% python3 -q
>>> import numpy as np
>>> np.set_printoptions(precision=3, suppress=True, linewidth=200)
>>> arr = np.load("run6.npy")
>>> arr
array([[ 1, -2,  4],
       [ 1, -1,  1],
       [ 1,  0,  0],
       [ 1,  1,  1],
       [ 1,  2,  4]])
>>> proj = arr @ np.linalg.solve(arr.T @ arr, arr.T)
>>> np.linalg.matrix_rank(np.eye(5) - proj)
np.int64(2)
>>> print(np.round(np.linalg.eigvalsh(proj), 3) + 0)
[0. 0. 1. 1. 1.]
>>> print(np.allclose(proj @ proj, proj))
True
>>> vec = np.array([0, 0, 1])
>>> y = arr @ vec
>>> np.linalg.solve(arr.T @ arr, arr.T @ y)
array([0., 0., 1.])
>>> np.round(np.linalg.pinv(arr) @ arr, 3) + 0
array([[1., 0., 0.],
       [0., 1., 0.],
       [0., 0., 1.]])
>>> np.round(np.linalg.lstsq(arr, y)[0], 3) + 0
array([0., 0., 1.])
>>> rng = np.random.default_rng(8705)
>>> y = y + 0.02 * rng.normal(size=5)
>>> y
array([3.988, 0.973, 0.049, 1.   , 4.033])
>>> coef, *_ = np.linalg.lstsq(arr, y)
>>> np.round(arr.T @ (y - arr @ coef), 3) + 0
array([0., 0., 0.])
>>> [round(float(np.linalg.norm(np.linalg.solve(arr.T @ arr + lam * np.eye(3), arr.T @ y))), 2) for lam in (0, 1, 10, 100)]
[1.0, 0.95, 0.75, 0.26]
>>> arr @ arr
Traceback (most recent call last):
  File "<python-input-19>", line 1, in <module>
    arr @ arr
    ~~~~^~~~~
ValueError: matmul: Input operand 1 has a mismatch in its core dimension 0, with gufunc signature (n?,k),(k,m?)->(n?,m?) (size 5 is different from 3)
>>> gram = arr.T @ arr
>>> np.linalg.matrix_rank(gram)
np.int64(3)
>>> np.linalg.eigvalsh(gram)[::-1]
array([37.114, 10.   ,  1.886])
>>> np.diag(gram)
array([ 5, 10, 34])
>>> np.trace(gram), (arr ** 2).sum()
(np.int64(49), np.int64(49))
>>> gram
array([[ 5,  0, 10],
       [ 0, 10,  0],
       [10,  0, 34]])
>>> feats = np.load("dump.npy")
>>> feats
array([[3., 1., 0., 0., 0., 0., 0.],
       [0., 3., 1., 0., 0., 0., 0.],
       [0., 0., 3., 1., 0., 0., 0.],
       [0., 0., 0., 3., 1., 0., 0.],
       [0., 0., 0., 0., 3., 1., 0.],
       [0., 0., 0., 0., 0., 3., 1.],
       [0., 0., 0., 0., 0., 0., 3.]])
>>> u = np.array([-5, -4, 8])
>>> np.convolve(feats[6], u)
array([  0.,   0.,   0.,   0.,   0.,   0., -15., -12.,  24.])
>>> print(np.cross(feats[6, :3], feats[4, :3]))
[0. 0. 0.]
>>> other = feats / np.linalg.norm(feats, axis=1, keepdims=True)
>>> gram = other @ other.T
>>> (gram - 2 * np.eye(7)).round(6).argmax(axis=1)
array([1, 0, 1, 2, 3, 6, 5])
>>> np.degrees(np.arccos(np.clip(gram[5, 1], -1, 1)))
np.float64(90.0)
>>> np.linalg.norm(other, axis=1)
array([1., 1., 1., 1., 1., 1., 1.])
>>> gram[5]
array([0.   , 0.   , 0.   , 0.   , 0.3  , 1.   , 0.316])
>>> np.argwhere(np.triu(np.abs(gram) > 0.95, 1))
array([], shape=(0, 2), dtype=int64)
>>> F = np.loadtxt("sample14.csv", delimiter=",")
>>> F
array([[  1.,   0.,  -5.],
       [ -5.,   6., -15.],
       [  0.,   0.,  -4.]])
>>> other = np.array([[-3, -3], [2, -2]])
>>> C = np.kron(other, F)
>>> C.shape
(6, 6)
>>> u = np.array([-1, 2, -2, -3, 3, -1])
>>> X = u[np.abs(np.subtract.outer(np.arange(6), np.arange(6)))]
>>> X
array([[-1,  2, -2, -3,  3, -1],
       [ 2, -1,  2, -2, -3,  3],
       [-2,  2, -1,  2, -2, -3],
       [-3, -2,  2, -1,  2, -2],
       [ 3, -3, -2,  2, -1,  2],
       [-1,  3, -3, -2,  2, -1]])
>>> lab = rng.permutation(6)
>>> lab
array([3, 1, 5, 0, 4, 2])
>>> other = X[lab][:, lab]
>>> np.sort(np.abs(np.linalg.eigvals(other)))
array([0.296, 1.556, 4.254, 5.551, 5.783, 9.227])
>>> round(np.linalg.det(other), 3), round(float(np.linalg.det(X[lab])), 3)
(np.float64(-581.0), -581.0)
>>> ev, V = np.linalg.eigh(X)
>>> vec = np.array([3, 4, -5, 0, -1, 4])
>>> V * np.maximum(ev, 0) @ V.T
array([[ 1.386,  0.445, -1.343, -1.225,  0.811,  1.07 ],
       [ 0.445,  1.958,  0.221, -1.533, -1.316,  0.811],
       [-1.343,  0.221,  1.823,  0.862, -1.533, -1.225],
       [-1.225, -1.533,  0.862,  1.823,  0.221, -1.343],
       [ 0.811, -1.316, -1.533,  0.221,  1.958,  0.445],
       [ 1.07 ,  0.811, -1.225, -1.343,  0.445,  1.386]])
>>> np.abs(X).sum(axis=1).max(), round(np.abs(ev).max(), 3)
(np.int64(13), np.float64(9.227))
>>> np.round(vec @ X @ vec / (vec @ vec), 3), np.round(ev[0], 3), np.round(ev[-1], 3)
(np.float64(1.836), np.float64(-9.227), np.float64(5.783))
>>> V * np.abs(ev) @ V.T
array([[ 3.772, -1.11 , -0.686,  0.55 , -1.379,  3.141],
       [-1.11 ,  4.916, -1.559, -1.066,  0.368, -1.379],
       [-0.686, -1.559,  4.646, -0.276, -1.066,  0.55 ],
       [ 0.55 , -1.066, -0.276,  4.646, -1.559, -0.686],
       [-1.379,  0.368, -1.066, -1.559,  4.916, -1.11 ],
       [ 3.141, -1.379,  0.55 , -0.686, -1.11 ,  3.772]])
>>> (np.sign(V[:, -1].round(6)) == np.sign(V[0, -1].round(6))).astype(int)
array([1, 1, 0, 0, 1, 1])
>>> M = np.load("data.npy")
>>> M
array([[ 0.2,  1. , -0.5,  1.5],
       [ 0.6, -1.3,  1.4,  0. ],
       [ 0.6, -1.3,  0. ,  1.2]])
>>> other = np.array([[-5, -4, -1], [-3, 1, 2]])
>>> C = np.kron(other, M)
>>> np.linalg.matrix_rank(C)
np.int64(6)
>>> round(float(np.linalg.norm(C, 2)), 3), np.round(np.linalg.norm(other, 2) * np.linalg.norm(M, 2), 3)
(16.757, np.float64(16.757))
>>> vec = np.array([2, 2, -3, 1, -1, 3])
>>> h = np.maximum(X @ vec, 0)
>>> X * (h > 1e-9)[:, None]
array([[ 0,  0,  0,  0,  0,  0],
       [ 2, -1,  2, -2, -3,  3],
       [ 0,  0,  0,  0,  0,  0],
       [ 0,  0,  0,  0,  0,  0],
       [ 3, -3, -2,  2, -1,  2],
       [-1,  3, -3, -2,  2, -1]])
>>> def softmax(z):
...     e = np.exp(z - z.max(axis=-1, keepdims=True))
...     return e / e.sum(axis=-1, keepdims=True)
... 
>>> softmax(M[2])
array([0.284, 0.042, 0.156, 0.518])
>>> softmax(M[2] + 3)
array([0.284, 0.042, 0.156, 0.518])
>>> scores = M @ M.T / np.sqrt(4)
>>> print(softmax(scores))
[[0.77  0.051 0.179]
 [0.037 0.7   0.263]
 [0.138 0.282 0.58 ]]
>>> print(softmax(scores + np.triu(np.full(scores.shape, -np.inf), 1)))
[[1.    0.    0.   ]
 [0.05  0.95  0.   ]
 [0.138 0.282 0.58 ]]
>>> softmax(scores).round(6).argmax(axis=1)
array([0, 1, 2])
>>> print(softmax(scores)[2] @ M)
[ 0.545 -0.982  0.326  0.903]
>>> vec = np.array([-2, -1, -1, -1])
>>> M * vec
array([[-0.4, -1. ,  0.5, -1.5],
       [-1.2,  1.3, -1.4, -0. ],
       [-1.2,  1.3, -0. , -1.2]])
>>> M @ np.eye(4)[0]
array([0.2, 0.6, 0.6])
>>> C = np.array([[2, 2, 0, 0, 1],
...     [0, 1, 0, 2, 1],
...     [1, 0, 0, 0, 0],
...     [1, 0, 1, 1, 2],
...     [2, 1, 2, 2, 2]])
>>> W0 = (rng.random((17, 5)) < 0.25) @ C
>>> W0
array([[3, 2, 1, 1, 3],
       [1, 0, 1, 1, 2],
       [2, 1, 2, 2, 2],
       [2, 3, 0, 2, 2],
       [4, 4, 2, 4, 4],
       [1, 1, 1, 3, 3],
       [0, 0, 0, 0, 0],
       [1, 1, 0, 2, 1],
       [1, 0, 1, 1, 2],
       [1, 0, 0, 0, 0],
       [2, 0, 1, 1, 2],
       [1, 0, 0, 0, 0],
       [1, 0, 1, 1, 2],
       [3, 2, 3, 5, 5],
       [1, 0, 1, 1, 2],
       [2, 1, 2, 2, 2],
       [1, 0, 1, 1, 2]])
>>> # rows 1 and 8 are equal
>>> Ac = W0 - W0.mean(axis=0)
>>> V = np.linalg.svd(Ac)[2][:1]
>>> other = Ac - Ac @ V.T @ V
>>> np.round(np.linalg.norm(other) / np.linalg.norm(Ac), 3)
np.float64(0.462)
>>> other.std(axis=0)
array([0.479, 0.678, 0.524, 0.455, 0.458])
>>> np.cov(Ac @ V.T, rowvar=False)
array(5.408)
>>> J = np.load("w.npy")
>>> J
array([[ 1, -3, -3,  9],
       [-1, -3,  3,  9],
       [ 2, -6, -3,  9],
       [-2, -6,  3,  9]])
>>> other = np.linalg.inv(J)
>>> np.linalg.inv(other)
array([[ 1., -3., -3.,  9.],
       [-1., -3.,  3.,  9.],
       [ 2., -6., -3.,  9.],
       [-2., -6.,  3.,  9.]])
>>> round(float(np.linalg.slogdet(J)[0]), 3)
1.0
>>> print(np.round(J @ other, 3) + 0)
[[1. 0. 0. 0.]
 [0. 1. 0. 0.]
 [0. 0. 1. 0.]
 [0. 0. 0. 1.]]
>>> np.allclose(other, J.T)
False
>>> q, R = np.linalg.qr(J)
>>> np.abs(np.diag(R))
array([3.162, 9.487, 1.897, 5.692])
>>> R.round(3) + 0
array([[ -3.162,   0.   ,   5.692,   0.   ],
       [  0.   ,   9.487,   0.   , -17.076],
       [  0.   ,   0.   ,  -1.897,   0.   ],
       [  0.   ,   0.   ,   0.   ,  -5.692]])
>>> round(float(abs(R[0, 0])), 3), np.round(np.linalg.norm(J[:, 0]), 3)
(3.162, np.float64(3.162))
>>> q @ R
array([[ 1., -3., -3.,  9.],
       [-1., -3.,  3.,  9.],
       [ 2., -6., -3.,  9.],
       [-2., -6.,  3.,  9.]])
>>> np.allclose(R.T @ R, J.T @ J)
True
>>> np.round(q.T @ q, 3) + 0
array([[1., 0., 0., 0.],
       [0., 1., 0., 0.],
       [0., 0., 1., 0.],
       [0., 0., 0., 1.]])
>>> q.shape, R.shape
((4, 4), (4, 4))
>>> np.sort(np.linalg.eigvals(feats))
array([3., 3., 3., 3., 3., 3., 3.])
>>> feats @ feats
array([[9., 6., 1., 0., 0., 0., 0.],
       [0., 9., 6., 1., 0., 0., 0.],
       [0., 0., 9., 6., 1., 0., 0.],
       [0., 0., 0., 9., 6., 1., 0.],
       [0., 0., 0., 0., 9., 6., 1.],
       [0., 0., 0., 0., 0., 9., 6.],
       [0., 0., 0., 0., 0., 0., 9.]])
>>> [int(np.linalg.matrix_rank(np.linalg.matrix_power(feats, p))) for p in range(1, 8)]
[7, 7, 7, 7, 7, 7, 7]
>>> m1 = np.load("layer5.npy")
>>> m1
array([[-0.025,  2.028, -1.012,  0.036,  1.987],
       [ 0.052,  2.009, -1.012,  0.006,  1.972],
       [-0.012,  2.018, -0.991, -0.015,  2.025],
       [-0.017,  1.986, -0.966, -0.014,  1.987],
       [-0.03 ,  2.04 , -0.985, -0.015,  1.995],
       [ 0.04 ,  2.012, -0.992, -0.015,  2.02 ],
       [-0.005,  2.034, -0.997,  0.019,  2.011],
       [-1.99 , -1.989, -2.03 ,  1.033,  1.999],
       [-2.018, -1.946, -2.034,  1.019,  2.021],
       [-2.01 , -2.013, -2.032,  0.948,  2.006],
       [-1.988, -2.   , -2.02 ,  0.973,  1.985],
       [-2.005, -1.953, -1.976,  1.035,  2.013],
       [-1.99 , -2.   , -2.017,  1.004,  2.004],
       [-1.994, -1.997, -1.997,  1.013,  1.988],
       [-0.032, -2.033, -1.97 ,  0.024, -0.97 ],
       [-0.008, -2.034, -2.004,  0.003, -0.973],
       [ 0.007, -2.002, -1.964,  0.011, -0.993],
       [-0.005, -1.98 , -1.999,  0.009, -0.986],
       [-0.018, -2.03 , -2.014, -0.014, -1.01 ],
       [-0.012, -2.031, -2.029, -0.012, -1.028],
       [ 0.017, -2.005, -1.978,  0.013, -1.016]])
>>> U, sigma, Vh = np.linalg.svd(m1)
>>> np.argmax(sigma[:-1] / (sigma[1:] + 1e-6)) + 1
np.int64(3)
>>> sigma
array([11.913,  9.259,  4.261,  0.102,  0.08 ])
>>> other = U[:, :3] @ np.diag(sigma[:3]) @ Vh[:3]
>>> round(np.abs(m1 - other).max(), 3)
np.float64(0.056)
>>> round(float(np.linalg.norm(m1 - other, 2)), 3), round(sigma[3], 3)
(0.102, np.float64(0.102))
>>> np.round(np.linalg.norm(m1 - other) / np.linalg.norm(m1), 3)
np.float64(0.008)
